In [1]: import numpy as np

In [2]: np.set_printoptions(precision=2, suppress=True, linewidth=140, floatmode="fixed")

In [3]: K = np.load("mat.npy")

In [4]: K
Out[4]: 
array([[1, 0, 1, 1],
       [0, 1, 1, 1],
       [0, 0, 2, 2],
       [0, 0, 0, 0]])

In [5]: np.unique(K.round(6), axis=0).shape
Out[5]: (4, 4)

In [6]: print(np.abs(np.diag(np.linalg.qr(K)[1])) > 1e-9)
[ True  True  True False]

In [7]: np.linalg.lstsq(K[:-1].T, K[-1])[2]
Out[7]: np.int32(3)

In [8]: np.allclose(K[:-1].T @ np.linalg.lstsq(K[:-1].T, K[-1])[0], K[-1])
Out[8]: True

In [9]: th = np.radians(90)

In [10]: Rm = np.eye(4)

In [11]: Rm[3, 3] = Rm[0, 0] = np.cos(th)

In [12]: Rm[3, 0], Rm[0, 3] = -np.sin(th), np.sin(th)

In [13]: Rm.round(2) + 0
Out[13]: 
array([[ 0.00,  0.00,  0.00,  1.00],
       [ 0.00,  1.00,  0.00,  0.00],
       [ 0.00,  0.00,  1.00,  0.00],
       [-1.00,  0.00,  0.00,  0.00]])

In [14]: B = K @ Rm.T

In [15]: print(np.abs(B - K).max(axis=0))
[2.00 0.00 0.00 2.00]

In [16]: np.round(np.linalg.det(Rm), 2), np.trace(Rm)
Out[16]: (np.float64(1.0), np.float64(2.0))

In [17]: np.allclose(np.linalg.norm(K, axis=1), np.linalg.norm(B, axis=1))
Out[17]: True

In [18]: np.linalg.svd(K, compute_uv=False), np.linalg.svd(B, compute_uv=False)
Out[18]: (array([3.51, 1.00, 0.80, 0.00]), array([3.51, 1.00, 0.80, 0.00]))

In [19]: rng = np.random.default_rng(937778)

In [20]: idx = rng.permutation(4)

In [21]: idx
Out[21]: array([1, 2, 3, 0])

In [22]: B = K[idx][:, idx]

In [23]: B
Out[23]: 
array([[1, 1, 1, 0],
       [0, 2, 2, 0],
       [0, 0, 0, 0],
       [0, 1, 1, 1]])

In [24]: print(round(np.linalg.det(B), 2), np.round(np.linalg.det(K[idx]), 2))
0.0 0.0

In [25]: Uu, s, Vt = np.linalg.svd(B, full_matrices=False)

In [26]: np.round(Vt @ Vt.T, 2) + 0
Out[26]: 
array([[1.00, 0.00, 0.00, 0.00],
       [0.00, 1.00, 0.00, 0.00],
       [0.00, 0.00, 1.00, 0.00],
       [0.00, 0.00, 0.00, 1.00]])

In [27]: print(s)
[3.51 1.00 0.80 0.00]
